$ ipython --no-banner

In [1]: import numpy as np

In [2]: import numpy.linalg as la

In [3]: np.set_printoptions(suppress=True, linewidth=160)

In [4]: other = np.array([[8, 0], [4, 7]])

In [5]: J = np.block([[np.zeros((2, 2)), other], [other.T, np.zeros((2, 2))]])

In [6]: J
Out[6]: 
array([[0., 0., 8., 0.],
       [0., 0., 4., 7.],
       [8., 4., 0., 0.],
       [0., 7., 0., 0.]])

In [7]: x = np.array([-3, 0, -3, 0])

In [8]: y = J @ x

In [9]: c, lr = np.zeros(4), 1 / la.norm(J, 2) ** 2

In [10]: for i in range(25):
    ...:     c -= lr * J.T @ (J @ c - y)
    ...:     if i % 5 == 0: print(i, round(la.norm(J @ c - y), 2))
    ...: 
0 9.93
5 1.27
10 0.16
15 0.02
20 0.0

In [11]: c.round(2) + 0
Out[11]: array([-3.,  0., -3.,  0.])

In [12]: np.einsum("ii->", J)
Out[12]: np.float64(0.0)

In [13]: np.round(la.eigvals(J).sum().real, 2)
Out[13]: np.float64(-0.0)

In [14]: np.kron(np.eye(2, dtype=int), J)
Out[14]: 
array([[0., 0., 8., 0., 0., 0., 0., 0.],
       [0., 0., 4., 7., 0., 0., 0., 0.],
       [8., 4., 0., 0., 0., 0., 0., 0.],
       [0., 7., 0., 0., 0., 0., 0., 0.],
       [0., 0., 0., 0., 0., 0., 8., 0.],
       [0., 0., 0., 0., 0., 0., 4., 7.],
       [0., 0., 0., 0., 8., 4., 0., 0.],
       [0., 0., 0., 0., 0., 7., 0., 0.]])

In [15]: rng = np.random.default_rng(924)

In [16]: z = rng.permutation(4)

In [17]: z
Out[17]: array([1, 3, 0, 2])

In [18]: other = J[z][:, z]

In [19]: np.diag(other)
Out[19]: array([0., 0., 0., 0.])

In [20]: other
Out[20]: 
array([[0., 7., 0., 4.],
       [7., 0., 0., 0.],
       [0., 0., 0., 8.],
       [4., 0., 8., 0.]])

In [21]: np.round(np.sort(np.abs(la.eigvals(other))), 2)
Out[21]: array([5.7 , 5.7 , 9.82, 9.82])

In [22]: np.allclose(other, J)
Out[22]: False

In [23]: np.trace(other)
Out[23]: np.float64(0.0)

In [24]: r0 = np.array([5, 4, 4, 5])

In [25]: other = J + np.outer(r0, np.eye(4)[3])

In [26]: print(round(float(la.det(other) / la.det(J)), 2), np.round(1 + la.solve(J, r0)[3], 2))
1.21 1.21

In [27]: la.matrix_rank(la.inv(other) - la.inv(J), tol=1e-8)
Out[27]: np.int64(1)

In [28]: other = np.array([[3, 5], [3, 0]])

In [29]: W2 = np.kron(other, J)

In [30]: la.matrix_rank(W2)
Out[30]: np.int64(8)

In [31]: round(la.norm(W2, 2), 2), round(float(la.norm(other, 2) * la.norm(J, 2)), 2)
Out[31]: (np.float64(59.68), 59.68)

In [32]: r0 = np.array([-2, 1, 1, -2])

In [33]: E = np.array([np.roll(r0, i) for i in range(4)])

In [34]: E
Out[34]: 
array([[-2,  1,  1, -2],
       [-2, -2,  1,  1],
       [ 1, -2, -2,  1],
       [ 1,  1, -2, -2]])

In [35]: Uu, sigma, VT = la.svd(E)

In [36]: sigma.round(2) + 0
Out[36]: array([4.24, 4.24, 2.  , 0.  ])

In [37]: print(np.argmax(sigma[:-1] / (sigma[1:] + 1e-6)) + 1)
3

In [38]: other = Uu[:, :3] @ np.diag(sigma[:3]) @ VT[:3]

In [39]: other.round(2)
Out[39]: 
array([[-2.,  1.,  1., -2.],
       [-2., -2.,  1.,  1.],
       [ 1., -2., -2.,  1.],
       [ 1.,  1., -2., -2.]])

In [40]: la.matrix_rank(E, rtol=0.05)
Out[40]: np.int64(3)

In [41]: round(float(la.norm(E - other) / la.norm(E)), 2)
Out[41]: 0.0

In [42]: round(np.abs(E - other).max(), 2)
Out[42]: np.float64(0.0)

In [43]: la.matrix_rank(other)
Out[43]: np.int64(3)

In [44]: np.round(la.norm(E - other, 2), 2), round(sigma[3], 2)
Out[44]: (np.float64(0.0), np.float64(0.0))

In [45]: np.unique(E.round(6), axis=0).shape
Out[45]: (4, 4)

In [46]: hat = np.triu(np.array([[-2, 3, -3, -3], [0, 0, -2, -3], [0, 3, -3, 1], [-1, 1, -1, 0]]), 1) + np.eye(4)

In [47]: other = hat @ E @ la.inv(hat)

In [48]: np.round(la.det(other), 2)
Out[48]: np.float64(0.0)

In [49]: print(la.matrix_rank(other))
3

In [50]: print(np.trace(other), np.trace(E))
-8.0 -8

In [51]: other = E + rng.integers(-2, 3, (4, 3)) @ rng.integers(-2, 3, (3, 4))

In [52]: other
Out[52]: 
array([[ 1,  1, -4, -5],
       [-4, -4, -4,  1],
       [ 5, -4, -5, -5],
       [-8, -3, -1,  3]])

In [53]: other - E
Out[53]: 
array([[ 3,  0, -5, -3],
       [-2, -2, -5,  0],
       [ 4, -2, -3, -6],
       [-9, -4,  1,  5]])

In [54]: x = np.array([0, -1, 1, -2])

In [55]: y = other @ x

In [56]: c, lr = np.zeros(4), 1 / la.norm(other, 2) ** 2

In [57]: for i in range(60):
    ...:     c -= lr * other.T @ (other @ c - y)
    ...:     if i % 10 == 0: print(i, round(la.norm(other @ c - y), 2))
    ...: 
0 2.37
10 1.97
20 1.86
30 1.76
40 1.67
50 1.58

In [58]: print(np.round(la.cond(other), 2))
13.45

In [59]: c.round(2)
Out[59]: array([ 0.39, -0.37, -0.03, -0.98])

In [60]: Q, _ = la.qr(np.array([[-0.2, 1.3, 0.7, 0.2],
    ...:     [-0.4, 1.3, 1.0, 1.3],
    ...:     [-1.6, 0.1, -0.5, 0.5],
    ...:     [2.4, 0.7, -1.1, 0.3]]))

In [61]: evals = np.array([2, 1, 1, 2])

In [62]: F = Q @ np.diag(evals) @ Q.T

In [63]: F.round(2)
Out[63]: 
array([[ 1.54, -0.48, -0.02, -0.13],
       [-0.48,  1.47,  0.13, -0.04],
       [-0.02,  0.13,  1.31, -0.44],
       [-0.13, -0.04, -0.44,  1.69]])

In [64]: other = la.inv(J)

In [65]: np.allclose(other, J.T)
Out[65]: False

In [66]: (np.abs(other) > 1e-9).astype(int)
Out[66]: 
array([[0, 0, 1, 1],
       [0, 0, 0, 1],
       [1, 0, 0, 0],
       [1, 1, 0, 0]])

In [67]: np.round(la.det(J) * other, 2)
Out[67]: 
array([[   0.,    0.,  392., -224.],
       [   0.,    0.,    0.,  448.],
       [ 392.,    0.,    0.,    0.],
       [-224.,  448.,    0.,    0.]])

In [68]: print(np.round(la.inv(other), 2))
[[0. 0. 8. 0.]
 [0. 0. 4. 7.]
 [8. 4. 0. 0.]
 [0. 7. 0. 0.]]

In [69]: arr = np.load("out6.npy")

In [70]: arr
Out[70]: 
array([[ 0.2, -1.9,  0.9,  0. ],
       [-1.2,  0.7, -1.6,  0. ],
       [-0.9,  0. ,  0.7,  0.1],
       [ 0. , -0.4, -0.3,  0.6],
       [ 1.9, -0.2,  1.7,  1.5]])

In [71]: hat = arr @ la.solve(arr.T @ arr, arr.T)

In [72]: la.matrix_rank(np.eye(5) - hat)
Out[72]: np.int64(1)

In [73]: print(np.round(np.diag(hat), 2))
[0.89 0.67 0.99 0.52 0.92]

In [74]: np.round(la.eigvalsh(hat), 2) + 0
Out[74]: array([0., 1., 1., 1., 1.])

In [75]: np.round(hat @ arr[:, 3], 2) + 0
Out[75]: array([0. , 0. , 0.1, 0.6, 1.5])

In [76]: other = arr + rng.integers(-2, 3, (5, 1)) @ rng.integers(-2, 3, (1, 4))

In [77]: other.round(2)
Out[77]: 
array([[-0.8, -0.9,  1.9, -1. ],
       [-2.2,  1.7, -0.6, -1. ],
       [-2.9,  2. ,  2.7, -1.9],
       [ 0. , -0.4, -0.3,  0.6],
       [ 3.9, -2.2, -0.3,  3.5]])

In [78]: np.round(other - arr, 2)
Out[78]: 
array([[-1.,  1.,  1., -1.],
       [-1.,  1.,  1., -1.],
       [-2.,  2.,  2., -2.],
       [ 0.,  0.,  0.,  0.],
       [ 2., -2., -2.,  2.]])

In [79]: print(np.round(la.svd(other - arr, compute_uv=False), 2) + 0)
[6.32 0.   0.   0.  ]

In [80]: np.abs(other - arr).sum(axis=1)
Out[80]: array([4., 4., 8., 0., 8.])

In [81]: la.matrix_rank(other - arr, tol=1e-8)
Out[81]: np.int64(1)

In [82]: Q = J.astype(float).copy()

In [83]: for j in range(4):
    ...:     Q[:, j] -= Q[:, :j] @ (Q[:, :j].T @ Q[:, j])
    ...:     Q[:, j] /= la.norm(Q[:, j])
    ...: 

In [84]: print(np.round(Q.T @ Q, 2) + 0)
[[1. 0. 0. 0.]
 [0. 1. 0. 0.]
 [0. 0. 1. 0.]
 [0. 0. 0. 1.]]

In [85]: np.round(Q.T @ J, 2)
Out[85]: 
array([[8.  , 4.  , 0.  , 0.  ],
       [0.  , 7.  , 0.  , 0.  ],
       [0.  , 0.  , 8.94, 3.13],
       [0.  , 0.  , 0.  , 6.26]])

In [86]: W2 = np.array([[0, 2, 2, 2], [2, 0, 2, 2], [2, 1, 0, 1], [0, 2, 2, 2]])

In [87]: feats = (rng.random((18, 4)) < 0.25) @ W2

In [88]: print(feats)
[[0 2 2 2]
 [2 1 0 1]
 [2 1 0 1]
 [0 4 4 4]
 [2 1 0 1]
 [2 1 0 1]
 [2 0 2 2]
 [0 0 0 0]
 [0 2 2 2]
 [4 1 2 3]
 [0 2 2 2]
 [0 2 2 2]
 [0 2 2 2]
 [0 0 0 0]
 [4 3 4 5]
 [2 2 4 4]
 [2 1 0 1]
 [2 0 2 2]]

In [89]: gram = np.cov(feats, rowvar=False)

In [90]: print(np.median(feats, axis=0))
[2. 1. 2. 2.]

In [91]: np.round(la.eigvalsh(gram)[::-1], 2) + 0
Out[91]: array([4.64, 2.  , 0.41, 0.  ])

In [92]: np.round(np.polyfit(feats[:, 2], feats[:, 1], 1), 2)
Out[92]: array([0.52, 0.57])

In [93]: np.round(np.corrcoef(feats.T), 2)
Out[93]: 
array([[ 1.  , -0.13,  0.08,  0.36],
       [-0.13,  1.  ,  0.7 ,  0.73],
       [ 0.08,  0.7 ,  1.  ,  0.94],
       [ 0.36,  0.73,  0.94,  1.  ]])

In [94]: gram.shape
Out[94]: (4, 4)

In [95]: gram.round(2)
Out[95]: 
array([[ 1.88, -0.2 ,  0.16,  0.67],
       [-0.2 ,  1.19,  1.12,  1.08],
       [ 0.16,  1.12,  2.14,  1.86],
       [ 0.67,  1.08,  1.86,  1.82]])

In [96]: print(np.round(feats.std(axis=0), 2))
[1.33 1.06 1.42 1.31]

In [97]: Uu, sigma, VT = la.svd(feats)

In [98]: vecs = VT[:(sigma > 1e-8).sum()]

In [99]: x = feats[1] + 3 * feats[9] + rng.integers(2) * np.eye(4)[3]

In [100]: x
Out[100]: array([14.,  4.,  6., 10.])

In [101]: round(la.norm(x - vecs.T @ vecs @ x), 2)
Out[101]: np.float64(0.0)

In [102]: np.allclose(vecs.T @ vecs @ x, x)
Out[102]: True

In [103]: np.unique(feats.round(6), axis=0).shape
Out[103]: (8, 4)

In [104]: print(np.abs(np.diag(la.qr(feats)[1])) > 1e-9)
[ True  True  True False]

In [105]: np.round(feats @ la.pinv(feats) @ feats, 2) + 0
Out[105]: 
array([[0., 2., 2., 2.],
       [2., 1., 0., 1.],
       [2., 1., 0., 1.],
       [0., 4., 4., 4.],
       [2., 1., 0., 1.],
       [2., 1., 0., 1.],
       [2., 0., 2., 2.],
       [0., 0., 0., 0.],
       [0., 2., 2., 2.],
       [4., 1., 2., 3.],
       [0., 2., 2., 2.],
       [0., 2., 2., 2.],
       [0., 2., 2., 2.],
       [0., 0., 0., 0.],
       [4., 3., 4., 5.],
       [2., 2., 4., 4.],
       [2., 1., 0., 1.],
       [2., 0., 2., 2.]])

In [106]: round(np.trace(la.pinv(feats) @ feats), 2)
Out[106]: np.float64(3.0)

In [107]: np.allclose(feats[:-1].T @ la.lstsq(feats[:-1].T, feats[-1])[0], feats[-1])
Out[107]: True

In [108]: la.lstsq(feats[:-1].T, feats[-1])[2]
Out[108]: np.int32(3)

In [109]: cen = feats - feats.mean(axis=0)

In [110]: Uu, sigma, VT = la.svd(cen, full_matrices=False)

In [111]: np.round(VT[0] * np.sign(VT[0, np.abs(VT[0]).argmax()]), 2)
Out[111]: array([0.16, 0.4 , 0.65, 0.62])

In [112]: (np.sign(Uu[:, 0]) == np.sign(Uu[0, 0])).astype(int)
Out[112]: array([1, 0, 0, 1, 0, 0, 0, 0, 1, 1, 1, 1, 1, 0, 1, 1, 0, 0])

In [113]: np.searchsorted(np.cumsum(sigma ** 2) / (sigma ** 2).sum(), 0.9) + 1
Out[113]: np.int64(2)

In [114]: print(np.abs(VT[0]).argmax())
2

In [115]: z = feats[:, 1] > np.median(feats[:, 1])

In [116]: r0 = feats[z].mean(axis=0) - feats[~z].mean(axis=0)

In [117]: print(z.astype(int))
[1 0 0 1 0 0 0 0 1 0 1 1 1 0 1 1 0 0]
